In [1]: import numpy as np

In [2]: from numpy import linalg as LA

In [3]: np.set_printoptions(precision=2, suppress=True, linewidth=120, floatmode="fixed")

In [4]: def rnd(a):
   ...:     return np.round(a, 2) + 0
   ...: 

In [5]: rng = np.random.default_rng(88412)

In [6]: lab = rng.integers(0, 2, 12)

In [7]: m1 = np.triu((lab[:, None] == lab) & (rng.random((12, 12)) < 0.8), 1).astype(int)

In [8]: m1 += m1.T

In [9]: print(m1)
[[0 0 0 1 0 0 0 1 1 1 0 0]
 [0 0 1 0 1 1 0 0 0 0 0 1]
 [0 1 0 0 1 1 0 0 0 0 0 1]
 [1 0 0 0 0 0 0 1 1 1 1 0]
 [0 1 1 0 0 1 0 0 0 0 0 0]
 [0 1 1 0 1 0 0 0 0 0 0 0]
 [0 0 0 0 0 0 0 1 1 1 1 0]
 [1 0 0 1 0 0 1 0 1 1 1 0]
 [1 0 0 1 0 0 1 1 0 1 1 0]
 [1 0 0 1 0 0 1 1 1 0 1 0]
 [0 0 0 1 0 0 1 1 1 1 0 0]
 [0 1 1 0 0 0 0 0 0 0 0 0]]

In [10]: print(np.argwhere(np.triu(m1)))
[[ 0  3]
 [ 0  7]
 [ 0  8]
 [ 0  9]
 [ 1  2]
 [ 1  4]
 [ 1  5]
 [ 1 11]
 [ 2  4]
 [ 2  5]
 [ 2 11]
 [ 3  7]
 [ 3  8]
 [ 3  9]
 [ 3 10]
 [ 4  5]
 [ 6  7]
 [ 6  8]
 [ 6  9]
 [ 6 10]
 [ 7  8]
 [ 7  9]
 [ 7 10]
 [ 8  9]
 [ 8 10]
 [ 9 10]]

In [11]: low = np.diag(m1.sum(axis=1)) - m1

In [12]: print(round(LA.det(low[1:, 1:])))
0

In [13]: print(LA.matrix_rank(low))
10

In [14]: mat = np.array([[5, 6, 7, 8, 9, 10],
    ...:     [11, 12, 13, 14, 15, 16],
    ...:     [17, 18, 19, 20, 21, 22],
    ...:     [23, 24, 25, 26, 27, 28],
    ...:     [29, 30, 31, 32, 33, 34],
    ...:     [35, 36, 37, 38, 39, 40]])

In [15]: # rows and columns are dependent

In [16]: f = np.array([1, 2, 0])

In [17]: print(np.cross(mat[3, :3], mat[1, :3]))
[ 12 -24  12]

In [18]: print(np.polyval(f, mat[3]))
[575 624 675 728 783 840]

In [19]: print(np.convolve(mat[3], f))
[23 70 73 76 79 82 56  0]

In [20]: print(np.correlate(mat[3], mat[1], "full"))
[ 368  729 1082 1426 1760 2083 1700 1330  974  633  308]

In [21]: print(rnd(mat @ LA.pinv(mat) @ mat))
[[ 5.00  6.00  7.00  8.00  9.00 10.00]
 [11.00 12.00 13.00 14.00 15.00 16.00]
 [17.00 18.00 19.00 20.00 21.00 22.00]
 [23.00 24.00 25.00 26.00 27.00 28.00]
 [29.00 30.00 31.00 32.00 33.00 34.00]
 [35.00 36.00 37.00 38.00 39.00 40.00]]

In [22]: print(np.abs(np.diag(LA.qr(mat)[1])) > 1e-9)
[ True  True False False False False]

In [23]: print(LA.lstsq(mat[:-1].T, mat[-1])[2])
2

In [24]: B = mat / LA.norm(mat, axis=1, keepdims=True)

In [25]: gram = B @ B.T

In [26]: print(rnd(gram[0]))
[1.00 1.00 0.99 0.99 0.99 0.98]

In [27]: print(rnd(LA.norm(B, axis=1)))
[1.00 1.00 1.00 1.00 1.00 1.00]

In [28]: print((np.abs(gram) > 0.9).astype(int))
[[1 1 1 1 1 1]
 [1 1 1 1 1 1]
 [1 1 1 1 1 1]
 [1 1 1 1 1 1]
 [1 1 1 1 1 1]
 [1 1 1 1 1 1]]

In [29]: print(rnd(np.degrees(np.arccos(np.clip(gram[0, 4], -1, 1)))))
9.72
